$ python3 -q
>>> import numpy as np
>>> np.set_printoptions(precision=2, suppress=True, linewidth=160)
>>> rd = lambda a: np.round(a, 2) + 0
>>> m1 = np.loadtxt("layer9.csv", delimiter=",")
>>> print(rd(m1))
[[ 0.19  0.9  -1.67  0.6 ]
 [ 1.25  0.81  0.92  0.97]
 [ 1.35 -1.36 -0.59 -0.04]
 [ 0.77  0.84 -0.05 -1.64]]
>>> Q, R = np.linalg.qr(m1)
>>> print(rd(Q @ R))
[[ 0.19  0.9  -1.67  0.6 ]
 [ 1.25  0.81  0.92  0.97]
 [ 1.35 -1.36 -0.59 -0.04]
 [ 0.77  0.84 -0.05 -1.64]]
>>> print(abs(R[0, 0]), rd(np.linalg.norm(m1[:, 0])))
2.0 2.0
>>> print(rd(np.abs(np.diag(R))))
[2. 2. 2. 2.]
>>> print(np.allclose(R.T @ R, m1.T @ m1))
True
>>> print(Q.shape, R.shape)
(4, 4) (4, 4)
>>> print(rd(np.trace(Q @ Q.T)))
4.0
>>> J = np.loadtxt("out6.csv", delimiter=",")
>>> print(J)
[[-9.25 -0.71  3.09 -1.81]
 [ 0.71  2.19  2.82 -7.55]
 [-1.43  0.9   3.48 -7.49]
 [ 3.01 -3.33  8.33  9.95]
 [ 2.5  -2.82  5.28 11.49]
 [-7.98 -0.4   1.75  0.14]
 [ 2.26 -4.57  5.88  9.87]
 [ 1.99 -1.8   6.4   9.25]
 [ 1.28  2.47  1.42 -7.17]
 [-7.79  0.52  1.51  1.71]
 [ 1.38 -0.67  4.44 -6.57]
 [ 3.52 -3.08  5.31 10.54]
 [ 2.46 -3.    5.52 10.07]
 [ 3.85 -3.36  5.75 10.  ]
 [ 2.24  2.53  2.72 -9.06]
 [ 1.54  1.23  2.09 -7.65]
 [ 4.15 -2.91  6.19  9.8 ]
 [ 3.13 -2.42  6.95 10.7 ]
 [-8.57  0.5   2.12 -1.29]
 [-8.26  0.28  1.69  0.18]
 [-0.05  3.33  2.37 -6.85]
 [ 3.67 -2.67  7.66  9.59]
 [ 3.5  -3.38  7.84  9.81]
 [-6.81  1.03  2.37  0.15]
 [-8.4   0.45  1.79 -2.45]
 [ 1.25  0.77  0.67 -8.33]]
>>> C = J[[17, 0]].astype(float)
>>> for _ in range(6):
...     idx = np.linalg.norm(J[:, None] - C, axis=-1).argmin(axis=1)
...     C = np.array([J[idx == j].mean(axis=0) for j in range(2)])
... 
>>> print(idx)
[1 1 1 0 0 1 0 0 1 1 1 0 0 0 1 1 0 0 1 1 1 0 0 1 1 1]
>>> print(rd(C[1] - C[0]))
[ -6.44   3.99  -4.18 -14.37]
>>> B = np.array([[5, 4, 1], [0, 4, 2], [4, 4, 2], [7, 7, 1]])
>>> print(np.linalg.matrix_rank(J @ B))
3
>>> print(rd(np.einsum("ij->j", J)))
[-16.1  -18.92 105.44  47.03]
>>> print(np.linalg.matrix_rank(np.vstack([J, B.T])))
4
>>> print(np.vstack([J, B.T]).shape)
(29, 4)
>>> d = np.linalg.norm(J[:, None] - J[None], axis=-1)
>>> print(d.shape)
(26, 26)
>>> print(rd(d[:5, :5]))
[[ 0.   11.86  9.81 17.97 18.01]
 [11.86  0.    2.59 19.3  19.92]
 [ 9.81  2.59  0.   19.11 19.82]
 [17.97 19.3  19.11  0.    3.49]
 [18.01 19.92 19.82  3.49  0.  ]]
>>> print(d[24].round(6).argsort(kind="stable")[:4])
[24 18  0 19]
>>> print((d + 1e9 * np.eye(26)).round(6).argmin(axis=1))
[18 15  1 22 11 19 12 12 15 19 15 13 11 16 15  1 13 21 24  5  1 22  3 19 18 15]
>>> print(np.linalg.matrix_rank(d ** 2))
6
